$ python3 -q
>>> import numpy as np
>>> from numpy import linalg as LA
>>> np.set_printoptions(precision=2, suppress=True, linewidth=140)
>>> rnd = lambda a: np.round(a, 2) + 0
>>> cent = np.sign(np.array([[0, 2, -1, -1], [2, 2, 0, 1], [-2, 2, 2, 2], [2, 0, 0, -1]]))
>>> M2 = (np.tril(cent, -1) + np.eye(4)) @ (np.triu(cent, 1) + np.eye(4))
>>> evals = np.array([2, -3, 3, -2])
>>> X = np.rint(M2 * evals @ LA.inv(M2)) + 0
>>> X
array([[ -5.,  -4.,  -1.,  10.],
       [ -3.,  -7.,  -1.,  11.],
       [ 18.,  -2.,   4., -14.],
       [ -3.,  -4.,  -1.,   8.]])
>>> P = np.triu(np.array([[-1, 3, 0, 3], [-3, -4, 5, -3], [-5, 4, 3, 5], [-3, -4, 0, 2]]), 1) + np.eye(4)
>>> M2 = P @ X @ LA.inv(P)
>>> np.trace(M2), np.trace(X)
(np.float64(0.0), np.float64(0.0))
>>> LA.matrix_rank(M2)
np.int64(4)
>>> rnd(np.poly(M2))
array([  1.,   0., -13.,   0.,  36.])
>>> M2
array([[  -23.,    32.,  -167.,  1067.],
       [   96.,  -293.,  1487., -8685.],
       [    3.,   -31.,   154.,  -846.],
       [   -3.,     5.,   -26.,   162.]])
>>> M2.reshape(2, -1)
array([[  -23.,    32.,  -167.,  1067.,    96.,  -293.,  1487., -8685.],
       [    3.,   -31.,   154.,  -846.,    -3.,     5.,   -26.,   162.]])
>>> M2.reshape(-1, 2)
array([[  -23.,    32.],
       [ -167.,  1067.],
       [   96.,  -293.],
       [ 1487., -8685.],
       [    3.,   -31.],
       [  154.,  -846.],
       [   -3.,     5.],
       [  -26.,   162.]])
>>> T = M2.reshape(4, 2, -1)
>>> T.sum(axis=1)
array([[ -190.,  1099.],
       [ 1583., -8978.],
       [  157.,  -877.],
       [  -29.,   167.]])
>>> T[:, 0]
array([[ -23.,   32.],
       [  96., -293.],
       [   3.,  -31.],
       [  -3.,    5.]])
>>> np.swapaxes(T, 1, 2)[3]
array([[ -3., -26.],
       [  5., 162.]])
>>> T.shape
(4, 2, 2)
>>> q, R = LA.qr(X)
>>> rnd(q @ R)
array([[ -5.,  -4.,  -1.,  10.],
       [ -3.,  -7.,  -1.,  11.],
       [ 18.,  -2.,   4., -14.],
       [ -3.,  -4.,  -1.,   8.]])
>>> M2 = LA.inv(X)
>>> rnd(LA.det(X) * LA.det(M2))
np.float64(1.0)
>>> np.allclose(M2, X.T)
False
>>> rnd(M2)
array([[ 0.  , -1.  ,  0.17,  1.67],
       [ 0.5 , -1.33,  0.17,  1.5 ],
       [ 2.  ,  0.33,  0.17, -2.67],
       [ 0.5 , -1.  ,  0.17,  1.17]])
>>> rnd(LA.cond(X))
np.float64(118.47)
>>> M2 = X / LA.norm(X, axis=1, keepdims=True)
>>> cov = M2 @ M2.T
>>> rnd(LA.norm(M2, axis=1))
array([1., 1., 1., 1.])
>>> rnd(cov)
array([[ 1.  ,  0.96, -0.82,  0.99],
       [ 0.96,  1.  , -0.64,  0.99],
       [-0.82, -0.64,  1.  , -0.73],
       [ 0.99,  0.99, -0.73,  1.  ]])
>>> rnd(cov[3])
array([ 0.99,  0.99, -0.73,  1.  ])
>>> F = np.load("arr.npy")
>>> F
array([[-2.66, -0.27,  1.35, -2.28, -2.01,  0.47, -0.78, -0.12],
       [ 0.73,  2.29,  1.27, -2.73, -2.32,  0.15,  0.18, -2.35],
       [-2.64,  0.22,  1.89, -3.64, -3.13, -1.26,  2.33,  1.72],
       [-2.42, -1.41,  0.64, -3.51, -2.93, -0.86,  0.05, -0.38],
       [ 5.67, -3.46, -2.72, -5.76, -0.47,  0.34,  4.96, -0.36],
       [ 4.81, -4.66, -1.35, -4.1 , -0.06, -4.13,  1.96, -2.37],
       [-2.64, -0.47, -0.06, -4.43, -3.16,  0.18,  0.56, -1.04],
       [ 5.89, -2.31,  0.14, -3.73, -0.71, -3.79,  3.81, -0.9 ],
       [-3.21,  1.59,  1.15, -2.97, -1.87, -0.56,  0.35, -0.39],
       [ 5.51, -3.43, -0.4 , -4.72, -1.15, -2.83,  4.18, -1.56],
       [-4.41,  1.82,  1.68, -5.24, -2.91, -0.91,  1.  , -0.94],
       [-1.06,  0.9 ,  0.85, -4.15, -1.35, -1.69, -0.24,  1.45],
       [ 7.22, -1.79,  0.46, -3.19,  2.67, -4.53,  1.61, -2.68],
       [ 5.39, -2.42, -1.99, -5.33, -1.47, -1.69,  4.43, -0.94],
       [-2.74,  1.59,  0.75, -3.52, -3.79, -0.74,  1.56, -0.01],
       [ 4.33, -1.79, -0.58, -1.86, -0.21, -2.27,  4.72, -1.74],
       [-1.61,  0.06,  1.85, -5.21, -1.17, -1.88,  0.21, -1.43],
       [ 4.93, -4.14, -0.17, -3.88,  0.53, -1.83,  3.11, -2.23],
       [-2.98,  1.07, -1.51, -4.69, -2.63, -0.88,  1.29,  0.11],
       [-1.74, -0.64,  1.44, -4.56, -0.9 ,  1.35, -0.16,  0.7 ],
       [ 5.77, -2.73,  0.84, -5.47, -1.01, -3.2 ,  3.13, -1.9 ],
       [-1.85, -0.08,  1.4 , -4.5 , -2.63,  0.32,  1.91,  0.01],
       [ 6.03, -3.11, -1.09, -3.62, -1.83, -3.41,  2.12, -0.97],
       [ 4.28, -4.11,  0.62, -4.58,  0.23, -3.46,  4.64, -1.37],
       [-2.47, -0.29,  1.17, -3.38, -2.29, -0.66,  1.54,  0.08],
       [-5.17,  0.02,  0.68, -2.95, -2.75, -1.61,  0.74, -0.95],
       [-3.17, -0.11,  1.04, -3.47, -3.57, -0.84,  1.44,  0.45],
       [-2.53,  0.33, -0.13, -1.6 , -2.8 , -0.46,  2.01,  1.44],
       [ 7.04, -3.27, -2.55, -4.5 , -0.72, -2.01,  1.06, -3.18],
       [-2.26, -0.36,  0.47, -4.97, -6.14,  0.1 ,  1.43, -0.71],
       [-1.94, -0.17,  1.25, -3.55, -2.12, -1.48,  1.43,  1.37],
       [-1.03, -0.58,  1.91, -3.16, -2.72, -0.64,  1.02, -0.49],
       [ 5.79, -2.84, -0.37, -1.97, -0.52, -1.64,  2.89, -1.66],
       [ 2.91, -3.11, -0.12, -2.37, -1.98, -0.98,  3.31, -1.71]])
>>> x0 = np.array([1, 1, 3, 0, 2, 2, 2, 3])
>>> F @ np.eye(8)[6]
array([-0.78,  0.18,  2.33,  0.05,  4.96,  1.96,  0.56,  3.81,  0.35,  4.18,  1.  , -0.24,  1.61,  4.43,  1.56,  4.72,  0.21,  3.11,  1.29,
       -0.16,  3.13,  1.91,  2.12,  4.64,  1.54,  0.74,  1.44,  2.01,  1.06,  1.43,  1.43,  1.02,  2.89,  3.31])
>>> (F @ x0).argmax()
np.int64(19)
>>> LA.norm(F @ x0) <= LA.norm(F, 2) * LA.norm(x0) + 1e-9
np.True_
